In [1]: import numpy as np

In [2]: import numpy.linalg as la

In [3]: np.set_printoptions(precision=3, suppress=True, linewidth=140)

In [4]: J = np.load("mat.npy")

In [5]: print(J)
[[ 0  0 -1  0  0  0]
 [ 0  0  0  0  1  0]
 [ 0  0  0  0  0  0]
 [-2  0  0  0  0  0]
 [ 0  2  0  0  0  0]
 [ 0  0  0  1  0  0]]

In [6]: Uu, sig, Vh = la.svd(J)

In [7]: V = Vh[:(sig > 1e-8).sum()]

In [8]: rng = np.random.default_rng(22649)

In [9]: x0 = J[1] + -1 * J[0] + rng.integers(2) * np.eye(6)[4]

In [10]: x0
Out[10]: array([0., 0., 1., 0., 1., 0.])

In [11]: la.matrix_rank(np.vstack([J, x0]))
Out[11]: np.int64(5)

In [12]: V.T @ V
Out[12]: 
array([[1., 0., 0., 0., 0., 0.],
       [0., 1., 0., 0., 0., 0.],
       [0., 0., 1., 0., 0., 0.],
       [0., 0., 0., 1., 0., 0.],
       [0., 0., 0., 0., 1., 0.],
       [0., 0., 0., 0., 0., 0.]])

In [13]: np.diag(V.T @ V)
Out[13]: array([1., 1., 1., 1., 1., 0.])

In [14]: M2 = J + rng.integers(-2, 3, (6, 5)) @ rng.integers(-2, 3, (5, 6))

In [15]: M2
Out[15]: 
array([[ -2,  -4,   5,  -2,   0,  -4],
       [  4,   6,  -3,  -4,   5,   8],
       [  4,   3,  -3,  -3,   0,   5],
       [  1,  -2,   4,   4,  -5,  -3],
       [-11,  -6, -10,  -4,  -3,   2],
       [ -7,  -4,  -2,   2,   0,  -2]])

In [16]: np.round(la.svd(M2 - J, compute_uv=False), 3) + 0
Out[16]: array([20.042, 17.131,  6.797,  4.985,  1.34 ,  0.   ])

In [17]: np.abs(M2 - J).sum(axis=1)
Out[17]: array([18, 29, 18, 21, 38, 16])

In [18]: la.matrix_rank(M2 - J, tol=1e-8)
Out[18]: np.int64(5)

In [19]: arr = np.load("block16.npy")

In [20]: arr
Out[20]: 
array([[0, 0, 0],
       [0, 6, 0],
       [0, 0, 7]])

In [21]: labels = rng.permutation(3)

In [22]: print(labels)
[2 1 0]

In [23]: M2 = arr[labels][:, labels]

In [24]: M2
Out[24]: 
array([[7, 0, 0],
       [0, 6, 0],
       [0, 0, 0]])

In [25]: np.sort(np.abs(la.eigvals(M2)))
Out[25]: array([0., 6., 7.])

In [26]: np.trace(M2)
Out[26]: np.int64(13)

In [27]: np.diag(M2)
Out[27]: array([7, 6, 0])

In [28]: round(la.det(M2), 3), round(la.det(arr[labels]), 3)
Out[28]: (np.float64(0.0), np.float64(0.0))

In [29]: w, V = la.eigh(arr)

In [30]: V.T @ V
Out[30]: 
array([[1., 0., 0.],
       [0., 1., 0.],
       [0., 0., 1.]])

In [31]: print(np.unique(w.round(6) + 0, return_counts=True)[1])
[1 1 1]

In [32]: la.svd(arr, compute_uv=False)
Out[32]: array([7., 6., 0.])

In [33]: print(w.sum(), np.trace(arr))
13.0 13

In [34]: Uu, sig, Vh = la.svd(arr)

In [35]: print(sig)
[7. 6. 0.]

In [36]: np.argmax(sig[:-1] / (sig[1:] + 1e-6)) + 1
Out[36]: np.int64(2)

In [37]: M2 = Uu[:, :2] @ np.diag(sig[:2]) @ Vh[:2]

In [38]: np.abs(arr - M2).max()
Out[38]: np.float64(0.0)

In [39]: M2
Out[39]: 
array([[0., 0., 0.],
       [0., 6., 0.],
       [0., 0., 7.]])

In [40]: la.matrix_rank(arr, rtol=0.05)
Out[40]: np.int64(2)

In [41]: round(la.norm(arr - M2, 2), 3), sig[2]
Out[41]: (np.float64(0.0), np.float64(0.0))

In [42]: A = np.load("data.npy")

In [43]: A
Out[43]: 
array([[0, 0, 0, 0, 1, 1, 1],
       [0, 0, 0, 0, 0, 1, 1],
       [0, 0, 0, 0, 0, 0, 1],
       [0, 0, 0, 0, 0, 0, 0],
       [1, 0, 0, 0, 0, 0, 0],
       [1, 1, 0, 0, 0, 0, 0],
       [1, 1, 1, 0, 0, 0, 0]])

In [44]: np.trace(A @ A @ A) // 6
Out[44]: np.int64(0)

In [45]: low = np.diag(A.sum(axis=1)) - A

In [46]: print(low @ np.ones(7))
[0. 0. 0. 0. 0. 0. 0.]

In [47]: la.matrix_rank(low)
Out[47]: np.int64(5)

In [48]: round(la.det(low[1:, 1:]))
Out[48]: 0

In [49]: round(la.det(A), 3)
Out[49]: np.float64(0.0)

In [50]: np.allclose(A @ A.T, A.T @ A)
Out[50]: True

In [51]: A @ A
Out[51]: 
array([[3, 2, 1, 0, 0, 0, 0],
       [2, 2, 1, 0, 0, 0, 0],
       [1, 1, 1, 0, 0, 0, 0],
       [0, 0, 0, 0, 0, 0, 0],
       [0, 0, 0, 0, 1, 1, 1],
       [0, 0, 0, 0, 1, 2, 2],
       [0, 0, 0, 0, 1, 2, 3]])

In [52]: np.allclose(A, A.T)
Out[52]: True

In [53]: la.matrix_power(A, 2)
Out[53]: 
array([[3, 2, 1, 0, 0, 0, 0],
       [2, 2, 1, 0, 0, 0, 0],
       [1, 1, 1, 0, 0, 0, 0],
       [0, 0, 0, 0, 0, 0, 0],
       [0, 0, 0, 0, 1, 1, 1],
       [0, 0, 0, 0, 1, 2, 2],
       [0, 0, 0, 0, 1, 2, 3]])

In [54]: la.cond(A) > 100
Out[54]: np.True_

In [55]: la.matrix_rank(A, rtol=0.1)
Out[55]: np.int64(6)

In [56]: np.round(la.norm(A, 2) / la.norm(A), 3)
Out[56]: np.float64(0.649)

In [57]: labels = rng.permutation(7)

In [58]: labels
Out[58]: array([4, 3, 2, 0, 5, 6, 1])

In [59]: M2 = A[labels][:, labels]

In [60]: np.allclose(M2, A)
Out[60]: False

In [61]: np.sort(np.abs(la.eigvals(M2)))
Out[61]: array([0.   , 0.555, 0.555, 0.802, 0.802, 2.247, 2.247])

In [62]: print(M2)
[[0 0 0 1 0 0 0]
 [0 0 0 0 0 0 0]
 [0 0 0 0 0 1 0]
 [1 0 0 0 1 1 0]
 [0 0 0 1 0 0 1]
 [0 0 1 1 0 0 1]
 [0 0 0 0 1 1 0]]

In [63]: M = np.loadtxt("x.csv", delimiter=",")

In [64]: M
Out[64]: 
array([[-1.243, -0.045,  0.541,  1.97 ,  0.823,  1.132,  1.149],
       [ 0.645, -0.17 , -1.914, -1.149,  0.133,  1.239,  1.421],
       [ 0.238,  1.625,  0.051, -0.968,  1.597,  0.94 ,  1.388],
       [ 0.567,  0.732,  1.952,  1.001, -1.536,  0.63 ,  0.757],
       [-1.089, -1.83 ,  0.679,  1.687,  0.112, -0.495, -0.95 ],
       [-0.505, -0.52 ,  1.705,  0.033,  0.953, -1.955, -0.915],
       [-1.831, -0.585, -1.203, -0.016, -0.656,  1.772,  0.536],
       [ 0.332,  0.919, -1.178, -1.653,  1.584,  0.722,  0.947],
       [-0.669, -0.282, -1.22 , -2.453, -0.629, -0.099,  0.75 ],
       [ 2.06 ,  1.727, -0.241, -0.589,  0.492, -0.49 ,  0.941],
       [-0.703,  1.774,  0.698, -0.206,  0.051,  2.196, -0.083],
       [ 0.847,  0.157, -0.404,  1.886,  1.992, -0.406,  0.638],
       [-0.716,  0.752, -1.323,  0.579,  2.39 ,  0.252,  0.25 ],
       [-0.741, -0.394, -1.511, -2.204,  0.162, -0.88 , -0.593],
       [ 1.343,  1.444, -1.088,  0.469, -0.04 ,  0.385,  1.886],
       [-0.513,  0.822,  0.538,  2.195, -1.328, -0.242,  1.064],
       [ 1.269, -1.246, -0.119, -0.581,  2.306,  0.214,  0.347],
       [-0.294, -2.127, -0.59 ,  0.153,  0.943, -0.766, -1.595],
       [-0.184,  0.097,  1.57 ,  1.313, -2.169, -0.188, -0.167],
       [-1.333, -1.462,  0.316, -1.392,  0.032,  0.546, -1.658],
       [ 0.406, -1.465, -0.36 ,  2.111,  0.512,  0.819,  1.081]])

In [65]: x0 = np.array([2, 0, -3, -2, 2, -3, 0])

In [66]: y = M @ x0

In [67]: beta, lr = np.zeros(7), 1 / la.norm(M, 2) ** 2

In [68]: for i in range(10):
    ...:     beta -= lr * M.T @ (M @ beta - y)
    ...:     if i % 2 == 0: print(i, round(la.norm(M @ beta - y), 3))
    ...: 
0 10.667
2 4.603
4 2.595
6 1.665
8 1.135

In [69]: print(beta)
[ 2.085 -0.122 -2.792 -2.098  2.055 -2.833  0.045]

In [70]: np.round(la.cond(M), 3)
Out[70]: np.float64(3.756)
